% python3 -q
>>> import numpy as np
>>> np.set_printoptions(precision=1, suppress=True, linewidth=140, sign=" ")
>>> rd = lambda a: np.round(a, 1) + 0
>>> feats = np.load("case11.npy")
>>> feats
array([[ -8.8,  13.7, -14.4,  -4.3],
       [-10. ,  14.6, -12.5,  -3. ],
       [ -0.4,   4.9,   1. ,   3.8],
       [ -0.7,   9. ,   2.5,   4.1],
       [  0.6,   5.6,   2.1,   2.7],
       [  4.1,   5.1,   4.6,   4.6],
       [-10.8,  13.2, -13.9,  -5.3],
       [ -9.5,  12. , -14.4,  -3.8],
       [  0.9,   4.8,   4.5,   5.2],
       [ -0.9,   6.8,   2.5,   3.1],
       [  0.5,   5.3,   3.3,   3.6],
       [  0.6,   6.7,   3.3,   6. ]])
>>> A2 = np.c_[feats[:, :2] @ np.array([[1, 0], [3, 0]]), np.array([1, 1, 1, 0, 0, 2, 2, 3, 0, 2, 1, 2])]
>>> rd(A2)
array([[ 32.3,   0. ,   1. ],
       [ 33.8,   0. ,   1. ],
       [ 14.3,   0. ,   1. ],
       [ 26.3,   0. ,   0. ],
       [ 17.4,   0. ,   0. ],
       [ 19.4,   0. ,   2. ],
       [ 28.8,   0. ,   2. ],
       [ 26.5,   0. ,   3. ],
       [ 15.3,   0. ,   0. ],
       [ 19.5,   0. ,   2. ],
       [ 16.4,   0. ,   1. ],
       [ 20.7,   0. ,   2. ]])
>>> rd(np.linalg.norm(np.linalg.qr(feats)[0].T @ A2, axis=0) ** 2 / ((A2 ** 2).sum(axis=0) + 1e-12))
array([ 1. ,  0. ,  0.7])
>>> np.linalg.matrix_rank(np.c_[feats, A2])
np.int64(5)
>>> np.linalg.matrix_rank(A2, rtol=0.1)
np.int64(1)
>>> rd(np.linalg.norm(A2, 2) / np.linalg.norm(A2))
np.float64(1.0)
>>> np.argsort(-np.linalg.norm(A2, axis=0).round(6), kind="stable")[:3]
array([ 0,  2,  1])
>>> M = np.array([[-1.1, 0.4, -2.0, 0.1],
...     [-1.7, -2.8, 1.8, 1.2],
...     [1.5, -1.0, -0.2, 0.5],
...     [1.2, 2.6, 0.3, -1.4],
...     [-0.5, -2.7, 1.3, 1.4],
...     [-0.4, 1.2, -0.7, -0.3],
...     [0.0, 0.4, 0.4, 0.0],
...     [0.5, -1.2, -1.3, 0.7],
...     [-0.2, -3.0, 0.6, 1.6],
...     [2.1, -3.0, -0.8, 1.6],
...     [-0.9, 1.3, 0.8, -0.8],
...     [-0.5, -1.0, 0.2, 0.2]])
>>> Xc = M - M.mean(axis=0)
>>> V = np.linalg.svd(Xc)[2][:3]
>>> A2 = Xc - Xc @ V.T @ V
>>> rd(np.linalg.norm(A2) / np.linalg.norm(Xc))
np.float64(0.1)
>>> rd(A2.std(axis=0))
array([ 0. ,  0.1,  0. ,  0.1])
>>> idx = M[:, 0] > np.median(M[:, 0])
>>> r0 = M[idx].mean(axis=0) - M[~idx].mean(axis=0)
>>> np.argsort(-np.abs(r0).round(6), kind="stable")
array([ 0,  2,  1,  3])
>>> idx.astype(int)
array([ 0,  0,  1,  1,  0,  0,  1,  1,  1,  1,  0,  0])
>>> rd((((M - M.mean(axis=0)) @ r0 > 0) == idx).mean())
np.float64(0.9)
>>> rd(r0)
array([ 1.7, -0.3, -0.4,  0.2])
>>> gram = np.cov(feats, rowvar=False)
>>> rd(feats.std(axis=0))
array([ 5. ,  3.7,  8. ,  4. ])
>>> rd(np.corrcoef(feats[:, 3], feats[:, 1])[0, 1])
np.float64(-0.9)
>>> rd(np.median(feats, axis=0))
array([-0.6,  6.8,  2.3,  3.4])
>>> rd(np.linalg.eigvalsh(gram)[::-1])
array([ 126.3,    1.8,    0.8,    0.5])
>>> gram.shape
(4, 4)
>>> gram = np.cov(M, rowvar=False)
>>> rd(M.std(axis=0))
array([ 1.1,  1.8,  1. ,  0.9])
>>> rd(np.corrcoef(M[:, 2], M[:, 0])[0, 1])
np.float64(-0.3)
>>> rd(np.median(M, axis=0))
array([-0.3, -1. ,  0.2,  0.4])
>>> rd(gram)
array([[ 1.3,  0. , -0.4,  0. ],
       [ 0. ,  3.7, -0.5, -1.8],
       [-0.4, -0.5,  1.2,  0.1],
       [ 0. , -1.8,  0.1,  0.9]])
>>> rd(np.corrcoef(M.T))
array([[ 1. ,  0. , -0.3,  0. ],
       [ 0. ,  1. , -0.3, -1. ],
       [-0.3, -0.3,  1. ,  0.1],
       [ 0. , -1. ,  0.1,  1. ]])
